$ python3 -q
>>> import numpy as np
>>> np.set_printoptions(precision=3, suppress=True, linewidth=160, legacy="1.25")
>>> F = np.load("out16.npy")
>>> F
array([[-1.3, -1.2, -2. ],
       [ 0.2, -0.2,  4. ],
       [-0.2, -1. ,  1.5]])
>>> rng = np.random.default_rng(16786)
>>> other = F + rng.integers(-2, 3, (3, 2)) @ rng.integers(-2, 3, (2, 3))
>>> other
array([[-5.3,  0.8,  6. ],
       [-3.8, -1.2,  6. ],
       [-0.2,  0. ,  3.5]])
>>> other - F
array([[-4.,  2.,  8.],
       [-4., -1.,  2.],
       [ 0.,  1.,  2.]])
>>> print(np.linalg.matrix_rank(other - F, tol=1e-8))
2
>>> def softmax(z):
...     e = np.exp(z - z.max(axis=-1, keepdims=True))
...     return e / e.sum(axis=-1, keepdims=True)
... 
>>> print(softmax(F).sum(axis=1))
[1. 1. 1.]
>>> softmax(F[0] + -1)
array([0.384, 0.425, 0.191])
>>> scores = F @ F.T / np.sqrt(3)
>>> print(softmax(scores).round(6).argmax(axis=1))
[0 1 1]
>>> np.round(softmax(scores), 3) + 0
array([[0.993, 0.   , 0.007],
       [0.   , 0.997, 0.003],
       [0.01 , 0.832, 0.159]])
>>> other = np.array([[8, 7, 1], [3, 9, 5]])
>>> cent = np.kron(other, F)
>>> print(cent.shape)
(6, 9)
>>> round(float(np.linalg.norm(cent, 2)), 3), round(float(np.linalg.norm(other, 2) * np.linalg.norm(F, 2)), 3)
(68.489, 68.489)
>>> np.linalg.matrix_rank(cent)
6
>>> m1 = np.load("block0.npy")
>>> m1
array([[ 0.6  ,  0.1  ,  0.5  ,  1.841],
       [ 0.3  , -3.   , -0.3  ,  0.907],
       [-1.5  ,  1.1  ,  0.9  , -4.481],
       [ 0.3  ,  0.5  , -0.6  ,  0.905],
       [ 0.   , -0.5  ,  0.6  , -0.022],
       [-0.1  , -0.8  , -0.9  , -0.309],
       [ 0.7  ,  0.2  , -0.1  ,  2.116],
       [-1.8  ,  0.   ,  0.1  , -5.431],
       [ 1.5  ,  0.8  ,  0.7  ,  4.483],
       [-2.   ,  0.2  , -1.9  , -5.995],
       [ 0.6  , -0.4  ,  0.1  ,  1.81 ],
       [-1.1  ,  0.2  ,  1.9  , -3.306],
       [-1.8  , -0.2  ,  0.1  , -5.372],
       [-0.1  ,  2.4  , -1.1  , -0.308],
       [-0.6  , -0.5  , -1.3  , -1.8  ],
       [-0.1  ,  0.4  ,  0.4  , -0.289],
       [ 0.2  ,  1.4  ,  1.2  ,  0.611],
       [-1.6  ,  0.7  ,  0.5  , -4.795],
       [ 1.1  , -0.5  ,  0.4  ,  3.293],
       [-1.3  ,  0.7  ,  2.3  , -3.853],
       [-0.8  ,  0.8  ,  0.8  , -2.386],
       [ 0.1  , -0.1  , -0.1  ,  0.326],
       [ 1.3  ,  0.4  , -0.8  ,  3.93 ],
       [ 1.5  , -1.3  , -0.2  ,  4.496]])
>>> np.abs(np.linalg.svd(m1)[2][-1])
array([0.949, 0.001, 0.001, 0.316])
>>> print(np.argsort(-np.linalg.norm(m1, axis=0).round(6), kind="stable")[:3])
[3 0 1]
>>> round(np.linalg.norm(m1, 2) / np.linalg.norm(m1), 3)
0.929
>>> other = np.c_[m1[:, :1] @ np.array([[1]]), np.array([-1, 0, -2, 1, -2, -2, 2, -2, 0, -2, 2, 0, 0, 2, 1, -1, 2, -1, 2, -2, 0, 0, -1, 1])]
>>> print(other)
[[ 0.6 -1. ]
 [ 0.3  0. ]
 [-1.5 -2. ]
 [ 0.3  1. ]
 [ 0.  -2. ]
 [-0.1 -2. ]
 [ 0.7  2. ]
 [-1.8 -2. ]
 [ 1.5  0. ]
 [-2.  -2. ]
 [ 0.6  2. ]
 [-1.1  0. ]
 [-1.8  0. ]
 [-0.1  2. ]
 [-0.6  1. ]
 [-0.1 -1. ]
 [ 0.2  2. ]
 [-1.6 -1. ]
 [ 1.1  2. ]
 [-1.3 -2. ]
 [-0.8  0. ]
 [ 0.1  0. ]
 [ 1.3 -1. ]
 [ 1.5  1. ]]
>>> np.linalg.matrix_rank(other)
2
>>> print(np.round(np.linalg.lstsq(m1, other[:, 0])[0], 3) + 0)
[1. 0. 0. 0.]
>>> np.linalg.matrix_rank(np.c_[m1, other])
5
>>> r0 = np.array([4, 2, 4])
>>> other = F + np.outer(r0, np.eye(3)[0])
>>> other
array([[ 2.7, -1.2, -2. ],
       [ 2.2, -0.2,  4. ],
       [ 3.8, -1. ,  1.5]])
>>> np.linalg.matrix_rank(other - F)
1
>>> O, R = np.linalg.qr(m1)
>>> R
array([[ -5.297,   1.091,   0.583, -15.881],
       [  0.   ,   4.795,   0.856,   0.012],
       [  0.   ,   0.   ,  -4.57 ,  -0.021],
       [  0.   ,   0.   ,   0.   ,  -0.094]])
>>> J = np.array([[56.0, 0.9, -0.7, 0.0],
...     [6.0, 0.3, -1.8, -0.7],
...     [40.0, 1.6, 0.6, 1.5]])
>>> G = J.T @ J
>>> np.linalg.svd(J, compute_uv=False) ** 2
array([4775.624,    5.783,    0.882])
>>> np.trace(G), (J ** 2).sum()
(4782.29, 4782.29)
>>> print(np.allclose(G, G.T))
True
>>> np.linalg.matrix_rank(G)
3
>>> other = np.array([[0, 1, -1], [-2, 1, -1], [0, 2, 0]])
>>> cent = np.array([[-2, 0], [3, 3]])
>>> W0 = np.block([[other, np.zeros((3, 2))], [np.zeros((2, 3)), cent]])
>>> W0
array([[ 0.,  1., -1.,  0.,  0.],
       [-2.,  1., -1.,  0.,  0.],
       [ 0.,  2.,  0.,  0.,  0.],
       [ 0.,  0.,  0., -2.,  0.],
       [ 0.,  0.,  0.,  3.,  3.]])
>>> # 2 blocks once reordered
>>> np.einsum("ij,ji->", W0, W0)
6.0
>>> np.poly(W0)
array([  1.,  -2.,  -1.,  -2., -20.,  24.])
>>> np.linalg.norm(W0, axis=1)
array([1.414, 2.449, 2.   , 2.   , 4.243])
>>> W0[0] @ W0[4]
0.0
>>> round(np.linalg.norm(W0) ** 2 / np.linalg.norm(W0, 2) ** 2, 3)
1.682
>>> print(round(np.linalg.norm(W0[0] - W0[4]), 3))
4.472
>>> print(round(np.linalg.norm(W0, "nuc"), 3))
11.25
>>> O, R = np.linalg.qr(W0)
>>> print(np.abs(np.diag(R)))
[2.    2.236 0.894 3.606 1.664]
>>> r0 = np.array([0, 2, 0])
>>> v = np.array([-8, 3, 5])
>>> arr = np.outer(r0, v)
>>> arr
array([[  0,   0,   0],
       [-16,   6,  10],
       [  0,   0,   0]])
>>> r0 = np.array([1, 0, 1, 2, 0])
>>> other = W0 + np.outer(r0, np.eye(5)[0])
>>> round(np.linalg.det(other) / np.linalg.det(W0), 3), round(float(1 + np.linalg.solve(W0, r0)[0]), 3)
(1.5, 1.5)
>>> np.linalg.matrix_rank(other - W0)
1
>>> print(np.linalg.matrix_rank(np.linalg.inv(other) - np.linalg.inv(W0), tol=1e-8))
1
>>> labels = rng.permutation(3)
>>> labels
array([1, 0, 2])
>>> other = arr[labels][:, labels]
>>> other
array([[  6, -16,  10],
       [  0,   0,   0],
       [  0,   0,   0]])
>>> U, sig, Vt = np.linalg.svd(arr)
>>> np.argmax(sig[:-1] / (sig[1:] + 1e-6)) + 1
1
>>> other = U[:, :1] @ np.diag(sig[:1]) @ Vt[:1]
>>> np.round(np.abs(arr - other).max(), 3)
0.0
>>> np.linalg.matrix_rank(other)
1
>>> np.linalg.matrix_rank(arr, rtol=0.05)
1
>>> other
array([[  0.,   0.,   0.],
       [-16.,   6.,  10.],
       [  0.,   0.,   0.]])
>>> X = np.load("mat.npy")
>>> X
array([[ -6.569, -11.831,  -4.272,  14.093],
       [  5.676,  17.731,   6.124,  -3.985],
       [-17.226,   5.007,  -3.474,  -8.131],
       [ -2.108,   2.65 ,   8.522, -17.774],
       [ -4.514,   4.621, -18.576,   3.631],
       [-14.683,   4.112,  12.758,  -2.175],
       [  1.014,  -7.942,   6.122,  17.275],
       [  7.027,   8.062, -10.981,  12.847],
       [ 14.085,   7.776,   7.564,  -9.162],
       [ -4.978,   7.943,   0.834,  17.647],
       [ 18.729,   4.656,   5.008,  -1.576],
       [-10.267,   9.571,   9.369,  10.734],
       [  1.962,  -9.891,  10.629,  13.614]])
>>> other = np.array([[0, 0], [0, 1], [3, 0], [3, 2]])
>>> np.einsum("ij,ij->i", X, X)
array([399.987, 399.989, 399.987, 400.006, 399.982, 399.996, 400.008, 400.002, 400.01 , 399.984, 400.018, 400.012, 399.998])
>>> other @ X
Traceback (most recent call last):
  File "<python-input-80>", line 1, in <module>
    other @ X
    ~~~~~~^~~
ValueError: matmul: Input operand 1 has a mismatch in its core dimension 0, with gufunc signature (n?,k),(k,m?)->(n?,m?) (size 13 is different from 2)
>>> np.linalg.matrix_rank(np.vstack([X, other.T]))
4
>>> np.vstack([X, other.T]).shape
(15, 4)
>>> x = np.array([-3, 3, 2, -1])
>>> target = X @ x
>>> print(np.linalg.solve(X.T @ X, X.T @ target))
[-3.  3.  2. -1.]
>>> np.round(np.linalg.pinv(X) @ X, 3) + 0
array([[1., 0., 0., 0.],
       [0., 1., 0., 0.],
       [0., 0., 1., 0.],
       [0., 0., 0., 1.]])
>>> target = target + 0.3 * rng.normal(size=13)
>>> target
array([-38.725,  51.851,  68.418,  49.54 , -13.763,  84.121, -31.234, -31.464,   5.891,  23.166, -30.171,  67.486, -27.794])
>>> beta, *_ = np.linalg.lstsq(X, target)
>>> beta.round()
array([-3.,  3.,  2., -1.])
>>> print(beta)
[-2.995  3.     2.015 -0.998]
>>> [round(float(np.linalg.norm(np.linalg.solve(X.T @ X + lam * np.eye(4), X.T @ target))), 2) for lam in (0, 1, 10, 100)]
[4.8, 4.79, 4.76, 4.41]
>>> x = np.array([0, -5, -5, 0])
>>> target = X @ x
>>> beta, lr = np.zeros(4), 1 / np.linalg.norm(X, 2) ** 2
>>> for i in range(12):
...     beta -= lr * X.T @ (X @ beta - target)
...     if i % 2 == 0: print(i, round(np.linalg.norm(X @ beta - target), 3))
... 
0 103.629
2 27.999
4 8.015
6 2.389
8 0.729
10 0.225
>>> beta.round(3) + 0
array([ 0.   , -4.996, -5.   ,  0.001])
>>> O, R = np.linalg.qr(X)
>>> np.allclose(R.T @ R, X.T @ X)
True
>>> np.round(O.T @ O, 3) + 0
array([[1., 0., 0., 0.],
       [0., 1., 0., 0.],
       [0., 0., 1., 0.],
       [0., 0., 0., 1.]])
>>> O @ R
array([[ -6.569, -11.831,  -4.272,  14.093],
       [  5.676,  17.731,   6.124,  -3.985],
       [-17.226,   5.007,  -3.474,  -8.131],
       [ -2.108,   2.65 ,   8.522, -17.774],
       [ -4.514,   4.621, -18.576,   3.631],
       [-14.683,   4.112,  12.758,  -2.175],
       [  1.014,  -7.942,   6.122,  17.275],
       [  7.027,   8.062, -10.981,  12.847],
       [ 14.085,   7.776,   7.564,  -9.162],
       [ -4.978,   7.943,   0.834,  17.647],
       [ 18.729,   4.656,   5.008,  -1.576],
       [-10.267,   9.571,   9.369,  10.734],
       [  1.962,  -9.891,  10.629,  13.614]])
>>> round(float(abs(R[0, 0])), 3), round(np.linalg.norm(X[:, 0]), 3)
(36.69, 36.69)
>>> R
array([[ 36.69 ,   2.546,   1.393,  -3.931],
       [  0.   , -31.321,  -2.029,   9.94 ],
       [  0.   ,   0.   ,  32.925,  -3.946],
       [  0.   ,   0.   ,   0.   ,  40.577]])
>>> A = (rng.random((3, 3)) < 0.3) + np.eye(3)
>>> A /= A.sum(axis=1, keepdims=True)
>>> A
array([[1.   , 0.   , 0.   ],
       [0.25 , 0.5  , 0.25 ],
       [0.   , 0.333, 0.667]])
>>> # a transition matrix
>>> other = np.array([[-2, -5, -7], [9, 5, -6]])
>>> cent = np.kron(other, A)
>>> cent
array([[-2.   , -0.   , -0.   , -5.   , -0.   , -0.   , -7.   , -0.   , -0.   ],
       [-0.5  , -1.   , -0.5  , -1.25 , -2.5  , -1.25 , -1.75 , -3.5  , -1.75 ],
       [-0.   , -0.667, -1.333, -0.   , -1.667, -3.333, -0.   , -2.333, -4.667],
       [ 9.   ,  0.   ,  0.   ,  5.   ,  0.   ,  0.   , -6.   , -0.   , -0.   ],
       [ 2.25 ,  4.5  ,  2.25 ,  1.25 ,  2.5  ,  1.25 , -1.5  , -3.   , -1.5  ],
       [ 0.   ,  3.   ,  6.   ,  0.   ,  1.667,  3.333, -0.   , -2.   , -4.   ]])
>>> round(float(np.linalg.norm(cent, 2)), 3), round(np.linalg.norm(other, 2) * np.linalg.norm(A, 2), 3)
(12.586, 12.586)
>>> W = np.array([[-3, -4], [9, -6], [-3, -7]])
>>> beta = np.array([1, 0])
>>> H = np.maximum(A @ W + beta, 0)
>>> (H > 0).astype(int)
array([[0, 0],
       [1, 0],
       [1, 0]])
>>> H
array([[0., 0.],
       [4., 0.],
       [2., 0.]])
>>> print((H > 0).mean(axis=0))
[0.667 0.   ]
>>> cent = np.array([[0, 0, 2], [5, 2, 2]])
>>> W @ cent
array([[-20,  -8, -14],
       [-30, -12,   6],
       [-35, -14, -20]])
>>> w, evecs = np.linalg.eig(A)
>>> np.round(A @ evecs[:, 0] - w[0] * evecs[:, 0], 3) + 0
array([0., 0., 0.])
>>> np.sort(np.linalg.eigvals(A @ A))
array([0.08 , 0.781, 1.   ])
>>> np.sort(np.linalg.eigvals(np.linalg.inv(A)))
array([1.   , 1.131, 3.535])
>>> print(softmax(10 * A[2]))
[0.001 0.034 0.964]
>>> softmax(A).sum(axis=1)
array([1., 1., 1.])
>>> softmax(A[2] + 5)
array([0.23 , 0.321, 0.448])
>>> scores = A @ A.T / np.sqrt(3)
>>> softmax(scores)
array([[0.453, 0.293, 0.254],
       [0.32 , 0.344, 0.336],
       [0.279, 0.338, 0.384]])
>>> print(softmax(scores).round(6).argmax(axis=1))
[0 1 2]
>>> softmax(scores + np.triu(np.full(scores.shape, -np.inf), 1))
array([[1.   , 0.   , 0.   ],
       [0.482, 0.518, 0.   ],
       [0.279, 0.338, 0.384]])
>>> np.abs(np.diag(np.linalg.qr(arr)[1])) > 1e-9
array([ True, False, False])
>>> np.linalg.lstsq(arr[:-1].T, arr[-1])[2]
1
>>> try:
...     np.linalg.inv(arr)
... except np.linalg.LinAlgError as e:
...     print(repr(e))
... 
LinAlgError('Singular matrix')
>>> K = np.load("w.npy")
>>> K
array([[ 0.333, -0.667, -0.667],
       [-0.667,  0.333, -0.667],
       [-0.667, -0.667,  0.333]])
>>> other = np.linalg.invert(K)
Traceback (most recent call last):
  File "<python-input-136>", line 1, in <module>
    other = np.linalg.invert(K)
            ^^^^^^^^^^^^^^^^
AttributeError: module 'numpy.linalg' has no attribute 'invert'
>>> other = np.linalg.inv(K)
>>> print(np.linalg.inv(other))
[[ 0.333 -0.667 -0.667]
 [-0.667  0.333 -0.667]
 [-0.667 -0.667  0.333]]
>>> np.round(np.linalg.cond(K), 3)
1.0
>>> (np.abs(other) > 1e-9).astype(int)
array([[1, 1, 1],
       [1, 1, 1],
       [1, 1, 1]])
>>> print(np.allclose(other, K.T))
True
>>> np.round(np.linalg.det(K) * np.linalg.det(other), 3)
1.0
>>> round(float(np.linalg.slogdet(K)[0]), 3)
-1.0
>>> cent = m1[[11, 13]].astype(float)
>>> for _ in range(6):
...     labels = np.linalg.norm(m1[:, None] - cent, axis=-1).argmin(axis=1)
...     cent = np.array([m1[labels == j].mean(axis=0) for j in range(2)])
... 
>>> labels
array([1, 1, 0, 1, 1, 1, 1, 0, 1, 0, 1, 0, 0, 1, 0, 1, 1, 0, 1, 0, 0, 1, 1, 1])
>>> print(np.bincount(labels))
[ 9 15]
>>> print(cent)
[[-1.389  0.333  0.378 -4.158]
 [ 0.527 -0.027 -0.013  1.586]]
>>> cent[1] - cent[0]
array([ 1.916, -0.36 , -0.391,  5.744])
>>> np.argsort(-np.linalg.norm(J, axis=0).round(6), kind="stable")[:3]
array([0, 2, 1])
>>> np.linalg.matrix_rank(J, rtol=0.1)
1
>>> labels = rng.permutation(3)
>>> print(labels)
[1 2 0]
>>> other = K[labels][:, labels]
>>> np.allclose(other, K)
True
>>> np.trace(other)
1.0
>>> np.diag(other)
array([0.333, 0.333, 0.333])
>>> round(float(np.linalg.det(other)), 3), round(np.linalg.det(K[labels]), 3)
(-1.0, -1.0)
>>> r0, v = K[1], K[2]
>>> round(r0 @ v, 3)
-0.0
>>> p = (r0 @ v) / (r0 @ r0) * r0
>>> print(np.linalg.matrix_rank(np.outer(r0, v)))
1
>>> round(float((v - p) @ r0), 3)
-0.0
>>> np.outer(r0, v)
array([[ 0.444,  0.444, -0.222],
       [-0.222, -0.222,  0.111],
       [ 0.444,  0.444, -0.222]])
>>> round(float(np.linalg.norm(r0 + v) ** 2 + np.linalg.norm(r0 - v) ** 2), 3)
4.0
>>> v - p
array([-0.667, -0.667,  0.333])
